In [1]: import numpy as np

In [2]: from numpy import linalg as LA

In [3]: np.set_printoptions(suppress=True, linewidth=160)

In [4]: A = np.load("dump.npy")

In [5]: A
Out[5]: 
array([[2., 1., 0., 0., 0., 0., 0., 0., 0., 0., 0., 0., 0., 0.],
       [0., 2., 1., 0., 0., 0., 0., 0., 0., 0., 0., 0., 0., 0.],
       [0., 0., 2., 1., 0., 0., 0., 0., 0., 0., 0., 0., 0., 0.],
       [0., 0., 0., 2., 1., 0., 0., 0., 0., 0., 0., 0., 0., 0.],
       [0., 0., 0., 0., 2., 1., 0., 0., 0., 0., 0., 0., 0., 0.],
       [0., 0., 0., 0., 0., 2., 1., 0., 0., 0., 0., 0., 0., 0.],
       [0., 0., 0., 0., 0., 0., 2., 1., 0., 0., 0., 0., 0., 0.],
       [0., 0., 0., 0., 0., 0., 0., 2., 1., 0., 0., 0., 0., 0.],
       [0., 0., 0., 0., 0., 0., 0., 0., 2., 1., 0., 0., 0., 0.],
       [0., 0., 0., 0., 0., 0., 0., 0., 0., 2., 1., 0., 0., 0.],
       [0., 0., 0., 0., 0., 0., 0., 0., 0., 0., 2., 1., 0., 0.],
       [0., 0., 0., 0., 0., 0., 0., 0., 0., 0., 0., 2., 1., 0.],
       [0., 0., 0., 0., 0., 0., 0., 0., 0., 0., 0., 0., 2., 1.],
       [0., 0., 0., 0., 0., 0., 0., 0., 0., 0., 0., 0., 0., 2.]])

In [6]: x0 = np.array([0, 0, -2, -1, -2, -1, 3, 0, -2, 1, -3, -1, 1, -2])

In [7]: target = A @ x0

In [8]: b, lr = np.zeros(14), 1 / LA.norm(A, 2) ** 2

In [9]: for i in range(200):
   ...:     b -= lr * A.T @ (A @ b - target)
   ...:     if i % 50 == 0: print(i, round(LA.norm(A @ b - target), 2))
   ...: 
0 5.67
50 0.0
100 0.0
150 0.0

In [10]: np.round(LA.cond(A), 2)
Out[10]: np.float64(2.88)

In [11]: O, R = LA.qr(A)

In [12]: O.shape, R.shape
Out[12]: ((14, 14), (14, 14))

In [13]: np.trace(O @ O.T)
Out[13]: np.float64(14.0)

In [14]: np.allclose(R.T @ R, A.T @ A)
Out[14]: True

In [15]: rng = np.random.default_rng(47497)

In [16]: B = A + rng.integers(-2, 3, (14, 11)) @ rng.integers(-2, 3, (11, 14))

In [17]: B
Out[17]: 
array([[ 10.,  -7.,   2.,   1.,  -3.,  -7.,  -5.,   1.,   6.,  -7.,  -4.,   7.,  -6.,   1.],
       [-17.,  11.,   7.,   1.,   3.,  11.,   9.,   0., -14.,   8.,   3., -12.,   1.,  -5.],
       [  5.,  -7.,   1.,   6.,  -3.,  -7.,   3.,  10.,  16.,   4.,  -9.,  -2.,   3.,  12.],
       [ 16.,  -6., -11.,   4.,   0.,  -4.,  -7.,  -1.,   9.,  -7.,  -3.,   9.,  -3.,   2.],
       [  8.,   5., -11.,   0.,  -3.,   0.,  -5.,  -3.,   1.,   0.,  -1.,   7.,  -3.,   1.],
       [  1.,  -6.,  -4.,   7.,  -3.,   2.,  -4.,  16.,   3.,   0., -10.,   9.,   2.,  10.],
       [ -2.,  -4.,  -3.,   0.,  -3.,   1.,   3.,  12.,   2.,  -7.,   5.,   5.,   3.,   5.],
       [ -5.,  -1.,  -2.,  -1.,  -6.,   1.,   6.,  14.,   2.,  -6.,   6.,  -1.,   1.,   6.],
       [ -2.,   5.,   5.,   1.,   4.,  11.,   0.,  -3.,   2.,  11.,  -9.,  -8.,   6.,   4.],
       [ 13.,   8.,   4.,  -5.,  -1.,   1.,   3., -17.,   2.,  -2.,   0., -12.,  -7.,   1.],
       [ -5.,  13.,   7.,   2.,  -4.,   7.,   2.,  -9., -11.,  -5.,   4.,  -7., -11.,  -5.],
       [ 14.,   6.,  -1.,  -9.,   2.,  14.,   0., -13.,   0.,  -4.,  -3., -10.,   1.,   3.],
       [ -3.,  10.,   5.,   1.,   2.,   0.,  -6., -14.,  -6.,   4.,   1.,   2.,   0.,  -7.],
       [  9.,   7.,   9.,  -8.,   3.,   4.,  -7., -22.,   3.,   3.,  -5.,  -7.,   0.,  -2.]])

In [18]: LA.matrix_rank(B - A, tol=1e-8)
Out[18]: np.int64(11)

In [19]: np.abs(B - A).sum(axis=1)
Out[19]: array([66., 99., 87., 81., 51., 76., 52., 55., 68., 79., 91., 81., 64., 91.])

In [20]: assert A == A.T
Traceback (most recent call last):
  Cell In[20], line 1
    assert A == A.T
ValueError: The truth value of an array with more than one element is ambiguous. Use a.any() or a.all()


In [21]: np.round(np.sort(np.abs(LA.eigvals(A))), 2)
Out[21]: array([2., 2., 2., 2., 2., 2., 2., 2., 2., 2., 2., 2., 2., 2.])

In [22]: np.round(np.abs(LA.eigvals(A)).max(), 2)
Out[22]: np.float64(2.0)

In [23]: np.allclose(A, A.T)
Out[23]: False

In [24]: x0 = np.array([0, 2, 0, 0, 0, 0, 0, 0, 2, 0, 0, 0, 2, 1])

In [25]: target = A @ x0

In [26]: target
Out[26]: array([2., 4., 0., 0., 0., 0., 0., 2., 4., 0., 0., 2., 5., 2.])

In [27]: np.round(LA.solve(A, target + A[:, 13]), 2)
Out[27]: array([0., 2., 0., 0., 0., 0., 0., 0., 2., 0., 0., 0., 2., 2.])

In [28]: np.round(LA.solve(A, A[:, 11]), 2)
Out[28]: array([0., 0., 0., 0., 0., 0., 0., 0., 0., 0., 0., 1., 0., 0.])

In [29]: np.round(LA.solve(A, target), 2)
Out[29]: array([0., 2., 0., 0., 0., 0., 0., 0., 2., 0., 0., 0., 2., 1.])

In [30]: E = np.loadtxt("case4.csv", delimiter=",")

In [31]: E
Out[31]: 
array([[-1.48, -9.83,  1.1 ],
       [-9.5 ,  2.45, -1.92],
       [ 8.24, -1.35,  5.5 ],
       [ 4.95,  4.27,  7.57],
       [ 5.33,  0.81,  8.42],
       [-5.86, -5.07,  6.32],
       [-5.78, -5.85, -5.69],
       [-1.86,  5.52,  8.13],
       [ 2.05, -4.78, -8.54],
       [ 2.55, -2.18, -9.42],
       [ 9.5 , -3.11,  0.04],
       [ 9.24, -3.24,  2.05]])

In [32]: def softmax(z):
    ...:     e = np.exp(z - z.max(axis=-1, keepdims=True))
    ...:     return e / e.sum(axis=-1, keepdims=True)
    ...: 

In [33]: np.round(softmax(E[2]), 2) + 0
Out[33]: array([0.94, 0.  , 0.06])

In [34]: np.round(softmax(E[2] + -2), 2) + 0
Out[34]: array([0.94, 0.  , 0.06])

In [35]: S = E @ E.T / np.sqrt(3)

In [36]: np.round(softmax(S), 2) + 0
Out[36]: 
array([[1.  , 0.  , 0.  , 0.  , 0.  , 0.  , 0.  , 0.  , 0.  , 0.  , 0.  , 0.  ],
       [0.  , 1.  , 0.  , 0.  , 0.  , 0.  , 0.  , 0.  , 0.  , 0.  , 0.  , 0.  ],
       [0.  , 0.  , 0.99, 0.  , 0.  , 0.  , 0.  , 0.  , 0.  , 0.  , 0.  , 0.01],
       [0.  , 0.  , 0.  , 0.98, 0.02, 0.  , 0.  , 0.  , 0.  , 0.  , 0.  , 0.  ],
       [0.  , 0.  , 0.  , 0.02, 0.97, 0.  , 0.  , 0.  , 0.  , 0.  , 0.  , 0.  ],
       [0.  , 0.  , 0.  , 0.  , 0.  , 1.  , 0.  , 0.  , 0.  , 0.  , 0.  , 0.  ],
       [0.  , 0.  , 0.  , 0.  , 0.  , 0.  , 1.  , 0.  , 0.  , 0.  , 0.  , 0.  ],
       [0.  , 0.  , 0.  , 0.  , 0.  , 0.  , 0.  , 1.  , 0.  , 0.  , 0.  , 0.  ],
       [0.  , 0.  , 0.  , 0.  , 0.  , 0.  , 0.  , 0.  , 0.9 , 0.1 , 0.  , 0.  ],
       [0.  , 0.  , 0.  , 0.  , 0.  , 0.  , 0.  , 0.  , 0.1 , 0.9 , 0.  , 0.  ],
       [0.  , 0.  , 0.  , 0.  , 0.  , 0.  , 0.  , 0.  , 0.  , 0.  , 0.76, 0.24],
       [0.  , 0.  , 0.01, 0.  , 0.  , 0.  , 0.  , 0.  , 0.  , 0.  , 0.22, 0.77]])

In [37]: np.round(softmax(S)[2] @ E, 2)
Out[37]: array([ 8.24, -1.36,  5.48])

In [38]: Ac = E - E.mean(axis=0)

In [39]: U, sig, Vt = LA.svd(Ac, full_matrices=False)

In [40]: np.round(sig ** 2 / (sig ** 2).sum(), 2)
Out[40]: array([0.51, 0.35, 0.13])

In [41]: sig.round(2)
Out[41]: array([23.94, 19.84, 12.28])

In [42]: np.searchsorted(np.cumsum(sig ** 2) / (sig ** 2).sum(), 0.9) + 1
Out[42]: np.int64(3)

In [43]: LA.matrix_rank(Ac)
Out[43]: np.int64(3)

In [44]: np.round(Ac.mean(axis=0), 2) + 0
Out[44]: array([0., 0., 0.])

In [45]: (np.sign(U[:, 0]) == np.sign(U[0, 0])).astype(int)
Out[45]: array([1, 1, 0, 0, 0, 1, 1, 0, 1, 1, 0, 0])

In [46]: B = E / LA.norm(E, axis=1, keepdims=True)

In [47]: gram = B @ B.T

In [48]: round(float(np.degrees(np.arccos(np.clip(gram[7, 1], -1, 1)))), 2)
Out[48]: 81.03

In [49]: np.argwhere(np.triu(np.abs(gram) > 0.95, 1))
Out[49]: 
array([[ 1, 10],
       [ 1, 11],
       [ 3,  6],
       [ 7,  8],
       [ 8,  9],
       [10, 11]])

In [50]: W0 = np.load("m.npy")

In [51]: W0.round(2) + 0
Out[51]: 
array([[-0.28, -0.09,  0.  ,  0.01, -0.38, -0.11,  0.2 ],
       [-0.4 , -0.28,  0.09, -0.26, -0.05, -0.08,  0.03],
       [ 0.03,  0.25, -0.13, -0.34, -0.15,  0.57, -0.09],
       [ 0.03,  0.23,  0.07, -0.37,  0.3 ,  0.17,  0.29],
       [-0.09,  0.04,  0.42, -0.33, -0.17, -0.04,  0.46],
       [ 0.15, -0.33,  0.19, -0.31, -0.06, -0.18,  0.04],
       [-0.46, -0.39,  0.01,  0.07,  0.38,  0.1 , -0.2 ],
       [-0.31, -0.03, -0.33, -0.38, -0.09, -0.31, -0.29],
       [ 0.22, -0.36,  0.1 , -0.19,  0.35,  0.15,  0.17],
       [ 0.34, -0.08, -0.2 ,  0.08,  0.2 , -0.51,  0.31],
       [ 0.4 , -0.29,  0.13, -0.15,  0.06,  0.11, -0.47],
       [ 0.12,  0.19, -0.05, -0.11, -0.26, -0.22, -0.18],
       [ 0.19, -0.24,  0.39,  0.03, -0.46,  0.  , -0.17],
       [ 0.19, -0.1 , -0.48, -0.44, -0.09, -0.06,  0.02],
       [ 0.06, -0.46, -0.44,  0.22, -0.32,  0.36,  0.35]])

In [52]: theta = np.radians(45)

In [53]: R = np.eye(7)

In [54]: R[3, 3] = R[1, 1] = np.cos(theta)

In [55]: R[3, 1], R[1, 3] = -np.sin(theta), np.sin(theta)

In [56]: R.round(2)
Out[56]: 
array([[ 1.  ,  0.  ,  0.  ,  0.  ,  0.  ,  0.  ,  0.  ],
       [ 0.  ,  0.71,  0.  ,  0.71,  0.  ,  0.  ,  0.  ],
       [ 0.  ,  0.  ,  1.  ,  0.  ,  0.  ,  0.  ,  0.  ],
       [ 0.  , -0.71,  0.  ,  0.71,  0.  ,  0.  ,  0.  ],
       [ 0.  ,  0.  ,  0.  ,  0.  ,  1.  ,  0.  ,  0.  ],
       [ 0.  ,  0.  ,  0.  ,  0.  ,  0.  ,  1.  ,  0.  ],
       [ 0.  ,  0.  ,  0.  ,  0.  ,  0.  ,  0.  ,  1.  ]])

In [57]: B = W0 @ R.T

In [58]: np.allclose(LA.norm(W0, axis=1), LA.norm(B, axis=1))
Out[58]: True

In [59]: np.round(LA.svd(W0, compute_uv=False), 2), np.round(LA.svd(B, compute_uv=False), 2)
Out[59]: (array([1., 1., 1., 1., 1., 1., 1.]), array([1., 1., 1., 1., 1., 1., 1.]))

In [60]: B.round(2) + 0
Out[60]: 
array([[-0.28, -0.06,  0.  ,  0.07, -0.38, -0.11,  0.2 ],
       [-0.4 , -0.38,  0.09,  0.02, -0.05, -0.08,  0.03],
       [ 0.03, -0.06, -0.13, -0.42, -0.15,  0.57, -0.09],
       [ 0.03, -0.1 ,  0.07, -0.42,  0.3 ,  0.17,  0.29],
       [-0.09, -0.21,  0.42, -0.26, -0.17, -0.04,  0.46],
       [ 0.15, -0.45,  0.19,  0.01, -0.06, -0.18,  0.04],
       [-0.46, -0.23,  0.01,  0.32,  0.38,  0.1 , -0.2 ],
       [-0.31, -0.3 , -0.33, -0.25, -0.09, -0.31, -0.29],
       [ 0.22, -0.39,  0.1 ,  0.12,  0.35,  0.15,  0.17],
       [ 0.34,  0.  , -0.2 ,  0.12,  0.2 , -0.51,  0.31],
       [ 0.4 , -0.31,  0.13,  0.1 ,  0.06,  0.11, -0.47],
       [ 0.12,  0.06, -0.05, -0.21, -0.26, -0.22, -0.18],
       [ 0.19, -0.15,  0.39,  0.19, -0.46,  0.  , -0.17],
       [ 0.19, -0.38, -0.48, -0.24, -0.09, -0.06,  0.02],
       [ 0.06, -0.17, -0.44,  0.48, -0.32,  0.36,  0.35]])
